>>> import numpy as np
>>> np.set_printoptions(precision=3, suppress=True, linewidth=100)
>>> F = np.diag(np.array([2, 3, 3, 1, 4, 3, 7])) + -3 * np.eye(7, k=1) + -3 * np.eye(7, k=-1)
>>> F
array([[ 2., -3.,  0.,  0.,  0.,  0.,  0.],
       [-3.,  3., -3.,  0.,  0.,  0.,  0.],
       [ 0., -3.,  3., -3.,  0.,  0.,  0.],
       [ 0.,  0., -3.,  1., -3.,  0.,  0.],
       [ 0.,  0.,  0., -3.,  4., -3.,  0.],
       [ 0.,  0.,  0.,  0., -3.,  3., -3.],
       [ 0.,  0.,  0.,  0.,  0., -3.,  7.]])
>>> x0 = np.array([-2, -2, -3, -1, 4, 3, -2])
>>> target = F @ x0
>>> coef, lr = np.zeros(7), 1 / np.linalg.norm(F, 2) ** 2
>>> for i in range(6):
...     coef -= lr * F.T @ (F @ coef - target)
...     if i % 2 == 0: print(i, round(np.linalg.norm(F @ coef - target), 3))
... 
0 14.283
2 7.659
4 6.105
>>> np.round(np.linalg.cond(F), 3)
np.float64(15.266)
>>> print(np.allclose(F @ F.T, F.T @ F))
True
>>> np.trace(F)
np.float64(23.0)
>>> assert F == F.T
Traceback (most recent call last):
  File "<python-input-11>", line 1, in <module>
    assert F == F.T
           ^^^^^^^^
ValueError: The truth value of an array with more than one element is ambiguous. Use a.any() or a.all()
>>> ev, vecs = np.linalg.eigh(F)
>>> np.linalg.eigvalsh(F + 4 * np.eye(7))
array([ 0.979,  2.928,  4.608,  7.391, 10.096, 11.716, 13.282])
>>> print(np.linalg.eigvalsh(F @ F))
[ 0.37   1.149  9.128 11.502 37.163 59.531 86.156]
>>> np.abs(vecs[:, -1])
array([0.032, 0.078, 0.132, 0.197, 0.413, 0.53 , 0.697])
>>> round(ev.sum(), 3), np.trace(F)
(np.float64(23.0), np.float64(23.0))
>>> np.abs(vecs[:, -1]).round(6).argmax()
np.int64(6)
>>> round(np.linalg.eigvalsh(F).min(), 3)
np.float64(-3.021)
>>> try:
...     np.linalg.cholesky(F)
... except np.linalg.LinAlgError as e:
...     print("failed:", e)
... 
failed: Matrix is not positive definite
>>> rng = np.random.default_rng(786)
>>> lab = rng.permutation(7)
>>> B = F[:, lab] * rng.choice([-1, 1], 7)
>>> B
array([[-0.,  0., -0., -3.,  0.,  2.,  0.],
       [-0., -3., -0.,  3.,  0., -3.,  0.],
       [ 3.,  3., -0., -3.,  0.,  0.,  0.],
       [-1., -3., -0.,  0., -3.,  0.,  0.],
       [ 3.,  0.,  3.,  0.,  4.,  0.,  0.],
       [-0.,  0., -3.,  0., -3.,  0., -3.],
       [-0.,  0.,  3.,  0.,  0.,  0.,  7.]])
>>> left, _, Vh = np.linalg.svd(F.T @ B)
>>> np.round(left @ Vh, 3) + 0
array([[ 0.,  0.,  0.,  0.,  0.,  1.,  0.],
       [ 0.,  0.,  0.,  1.,  0.,  0.,  0.],
       [ 0.,  1.,  0.,  0.,  0.,  0.,  0.],
       [-1.,  0.,  0.,  0.,  0.,  0.,  0.],
       [ 0.,  0.,  0.,  0.,  1.,  0.,  0.],
       [ 0.,  0., -1.,  0.,  0.,  0.,  0.],
       [ 0.,  0.,  0.,  0.,  0.,  0.,  1.]])
>>> lab
array([3, 2, 5, 1, 4, 0, 6])
>>> mat = np.loadtxt("data.csv", delimiter=",")
>>> mat
array([[ 2.471, -3.7  , -1.241, -3.775, -3.895],
       [-0.45 ,  0.869,  0.281,  0.767,  0.79 ],
       [ 1.557, -2.158, -0.729, -2.424, -2.256],
       [-2.592,  3.55 ,  1.069,  3.741,  3.791],
       [-2.031,  3.105,  1.115,  3.153,  3.283],
       [ 0.914, -1.215, -0.194, -1.322, -0.959],
       [-0.949,  1.206,  0.367,  1.228,  1.292],
       [ 3.109, -4.126, -1.239, -3.956, -4.161],
       [ 2.039, -2.913, -0.938, -3.033, -2.966],
       [-0.348,  0.671,  0.385,  0.508,  0.519],
       [-0.129,  0.157,  0.095,  0.032, -0.006],
       [-1.466,  2.231,  0.782,  2.199,  2.183],
       [-0.474,  0.959,  0.366,  1.028,  1.131],
       [ 0.222, -0.326,  0.036, -0.243, -0.199],
       [ 0.783, -1.266, -0.292, -1.154, -1.227],
       [ 0.134, -0.529, -0.061, -0.36 , -0.534],
       [ 2.674, -3.887, -1.22 , -3.847, -3.949],
       [ 2.819, -4.199, -1.482, -4.191, -4.09 ],
       [ 0.751, -1.313, -0.352, -1.08 , -0.927],
       [-1.295,  1.928,  0.654,  1.985,  1.993]])
>>> B = np.c_[mat[:, :3] @ np.array([[-2, 2, 0], [1, 2, 0], [1, 3, 3]]), np.array([2, 1, 4, 7, -6, -7, 3, -2, 4, 8, -9, 7, -6, -5, -9, 7, -4, 1, 4, 3])]
>>> B
array([[ -9.883,  -6.181,  -3.723,   2.   ],
       [  2.05 ,   1.681,   0.843,   1.   ],
       [ -6.001,  -3.389,  -2.187,   4.   ],
       [  9.803,   5.123,   3.207,   7.   ],
       [  8.282,   5.493,   3.345,  -6.   ],
       [ -3.237,  -1.184,  -0.582,  -7.   ],
       [  3.471,   1.615,   1.101,   3.   ],
       [-11.583,  -5.751,  -3.717,  -2.   ],
       [ -7.929,  -4.562,  -2.814,   4.   ],
       [  1.752,   1.801,   1.155,   8.   ],
       [  0.51 ,   0.341,   0.285,  -9.   ],
       [  5.945,   3.876,   2.346,   7.   ],
       [  2.273,   2.068,   1.098,  -6.   ],
       [ -0.734,  -0.1  ,   0.108,  -5.   ],
       [ -3.124,  -1.842,  -0.876,  -9.   ],
       [ -0.858,  -0.973,  -0.183,   7.   ],
       [-10.455,  -6.086,  -3.66 ,  -4.   ],
       [-11.319,  -7.206,  -4.446,   1.   ],
       [ -3.167,  -2.18 ,  -1.056,   4.   ],
       [  5.172,   3.228,   1.962,   3.   ]])
>>> np.linalg.matrix_rank(np.c_[mat, B])
np.int64(6)
>>> np.round(np.linalg.norm(B - mat @ np.linalg.lstsq(mat, B)[0], axis=0), 3) + 0
array([ 0.  ,  0.  ,  0.  , 22.76])
>>> print(np.linalg.matrix_rank(B))
4
